$ ipython --no-banner

In [1]: import numpy as np

In [2]: from numpy import linalg as LA

In [3]: np.set_printoptions(precision=2, suppress=True, linewidth=100)

In [4]: data = np.load("block5.npy")

In [5]: data
Out[5]: 
array([[-0.5 , -0.83,  0.17,  0.17],
       [-0.83,  0.54,  0.09,  0.09],
       [ 0.17,  0.09,  0.98, -0.02],
       [ 0.17,  0.09, -0.02,  0.98]])

In [6]: M2 = np.array([[-4, 6], [3, -7]])

In [7]: Z = np.kron(M2, data)

In [8]: Z.shape
Out[8]: (8, 8)

In [9]: w, evecs = LA.eig(data)

In [10]: np.sort(LA.eigvals(LA.inv(data)))
Out[10]: array([-1.,  1.,  1.,  1.])

In [11]: np.sort(LA.eigvals(data.T))
Out[11]: array([-1.,  1.,  1.,  1.])

In [12]: np.sort(LA.eigvals(data @ data))
Out[12]: array([1., 1., 1., 1.])

In [13]: np.round(data @ evecs[:, 0] - w[0] * evecs[:, 0], 2) + 0
Out[13]: array([0., 0., 0., 0.])

In [14]: rng = np.random.default_rng(68269)

In [15]: labels = rng.permutation(4)

In [16]: M2 = data[:, labels] * rng.choice([-1, 1], 4)

In [17]: M2
Out[17]: 
array([[ 0.83, -0.17,  0.17, -0.5 ],
       [-0.54, -0.09,  0.09, -0.83],
       [-0.09, -0.98, -0.02,  0.17],
       [-0.09,  0.02,  0.98,  0.17]])

In [18]: left, _, vt = LA.svd(data.T @ M2)

In [19]: np.round(left @ vt, 2) + 0
Out[19]: 
array([[ 0.,  0.,  0.,  1.],
       [-1.,  0.,  0.,  0.],
       [ 0., -1.,  0.,  0.],
       [ 0.,  0.,  1.,  0.]])

In [20]: K = np.load("w.npy")

In [21]: K
Out[21]: 
array([[4., 3., 0., 0., 3., 0.],
       [3., 4., 0., 0., 3., 0.],
       [0., 0., 4., 3., 0., 3.],
       [0., 0., 3., 4., 0., 3.],
       [3., 3., 0., 0., 4., 0.],
       [0., 0., 3., 3., 0., 4.]])

In [22]: low = LA.cholesky(K)

In [23]: low
Out[23]: 
array([[2.  , 0.  , 0.  , 0.  , 0.  , 0.  ],
       [1.5 , 1.32, 0.  , 0.  , 0.  , 0.  ],
       [0.  , 0.  , 2.  , 0.  , 0.  , 0.  ],
       [0.  , 0.  , 1.5 , 1.32, 0.  , 0.  ],
       [1.5 , 0.57, 0.  , 0.  , 1.2 , 0.  ],
       [0.  , 0.  , 1.5 , 0.57, 0.  , 1.2 ]])

In [24]: K / np.sqrt(np.outer(np.diag(K), np.diag(K)))
Out[24]: 
array([[1.  , 0.75, 0.  , 0.  , 0.75, 0.  ],
       [0.75, 1.  , 0.  , 0.  , 0.75, 0.  ],
       [0.  , 0.  , 1.  , 0.75, 0.  , 0.75],
       [0.  , 0.  , 0.75, 1.  , 0.  , 0.75],
       [0.75, 0.75, 0.  , 0.  , 1.  , 0.  ],
       [0.  , 0.  , 0.75, 0.75, 0.  , 1.  ]])

In [25]: np.round(LA.norm(K, 2), 2)
Out[25]: np.float64(10.0)

In [26]: LA.norm(K, axis=1)
Out[26]: array([5.83, 5.83, 5.83, 5.83, 5.83, 5.83])

In [27]: LA.norm(K, axis=1).argmax()
Out[27]: np.int64(0)

In [28]: round(float(LA.norm(K) ** 2 / LA.norm(K, 2) ** 2), 2)
Out[28]: 2.04

In [29]: round(LA.norm(K, 1), 2), np.round(LA.norm(K, np.inf), 2)
Out[29]: (np.float64(10.0), np.float64(10.0))

In [30]: LA.norm(K, axis=0)
Out[30]: array([5.83, 5.83, 5.83, 5.83, 5.83, 5.83])

In [31]: round(float(LA.norm(K[5], 1)), 2), round(LA.norm(K[5], np.inf), 2)
Out[31]: (10.0, np.float64(4.0))

In [32]: A = np.load("layer19.npy")

In [33]: A
Out[33]: 
array([[1, 0, 0, 0, 0],
       [0, 1, 0, 0, 0],
       [1, 2, 1, 0, 0],
       [2, 0, 1, 1, 0],
       [1, 2, 2, 1, 1]])

In [34]: np.count_nonzero(A)
Out[34]: np.int64(13)

In [35]: np.unravel_index(np.abs(A).argmax(), A.shape)
Out[35]: (np.int64(2), np.int64(1))

In [36]: A.mean(axis=0)
Out[36]: array([1. , 1. , 0.8, 0.4, 0.2])

In [37]: A.sum(axis=0)
Out[37]: array([5, 5, 4, 2, 1])

In [38]: LA.matrix_rank(A)
Out[38]: np.int64(5)

In [39]: u = np.array([5, 4])

In [40]: np.polyval(u, A[2])
Out[40]: array([ 9, 14,  9,  4,  4])

In [41]: np.convolve(A[2], u)
Out[41]: array([ 5, 14, 13,  4,  0,  0])

In [42]: labels = rng.permutation(5)

In [43]: labels
Out[43]: array([3, 1, 4, 2, 0])

In [44]: M2 = A[labels][:, labels]

In [45]: np.diag(M2)
Out[45]: array([1, 1, 1, 1, 1])

In [46]: round(float(LA.det(M2)), 2), round(LA.det(A[labels]), 2)
Out[46]: (1.0, np.float64(-1.0))

In [47]: np.sort(np.abs(LA.eigvals(M2)))
Out[47]: array([1., 1., 1., 1., 1.])

In [48]: np.allclose(M2, A)
Out[48]: False

In [49]: proj = np.triu(np.array([[-2, 7, 4, -2, 4],
    ...:     [-2, -3, 8, 9, -8],
    ...:     [-3, 9, 9, 4, 6],
    ...:     [-2, -2, -9, 8, -9],
    ...:     [4, 4, 3, -5, -1]]), 1) + np.eye(5)

In [50]: M2 = proj @ A @ LA.inv(proj)

In [51]: np.poly(M2)
Out[51]: array([  1.,  -5.,  10., -10.,   5.,  -1.])

In [52]: arr = 0.5 ** np.abs(np.subtract.outer(np.arange(3), np.arange(3)))

In [53]: arr
Out[53]: 
array([[1.  , 0.5 , 0.25],
       [0.5 , 1.  , 0.5 ],
       [0.25, 0.5 , 1.  ]])

In [54]: M2 = arr / np.sqrt((arr ** 2).mean(axis=1, keepdims=True))

In [55]: LA.matrix_rank(arr - arr.mean(axis=1, keepdims=True))
Out[55]: np.int64(2)

In [56]: x0 = np.ones(3)

In [57]: for _ in range(3):
    ...:     x0 = arr @ x0
    ...:     x0 /= LA.norm(x0)
    ...:     print(round(x0 @ arr @ x0, 2))
    ...: 
1.84
1.84
1.84

In [58]: round(float(LA.eigvalsh(arr)[-1]), 2)
Out[58]: 1.84

In [59]: M2 = np.array([[8, 2, 0], [9, 1, 3]])

In [60]: Z = np.kron(M2, A)

In [61]: Z.shape
Out[61]: (10, 15)

In [62]: round(LA.norm(Z, 2), 2), round(float(LA.norm(M2, 2) * LA.norm(A, 2)), 2)
Out[62]: (np.float64(54.46), 54.46)

In [63]: x0 = np.array([0, 1, 0])

In [64]: target = arr @ x0

In [65]: c, lr = np.zeros(3), 1 / LA.norm(arr, 2) ** 2

In [66]: for i in range(40):
    ...:     c -= lr * arr.T @ (arr @ c - target)
    ...:     if i % 10 == 0: print(i, round(LA.norm(arr @ c - target), 2))
    ...: 
0 0.3
10 0.18
20 0.11
30 0.07

In [67]: round(float(LA.cond(arr)), 2)
Out[67]: 4.53

In [68]: c
Out[68]: array([0.05, 0.92, 0.05])
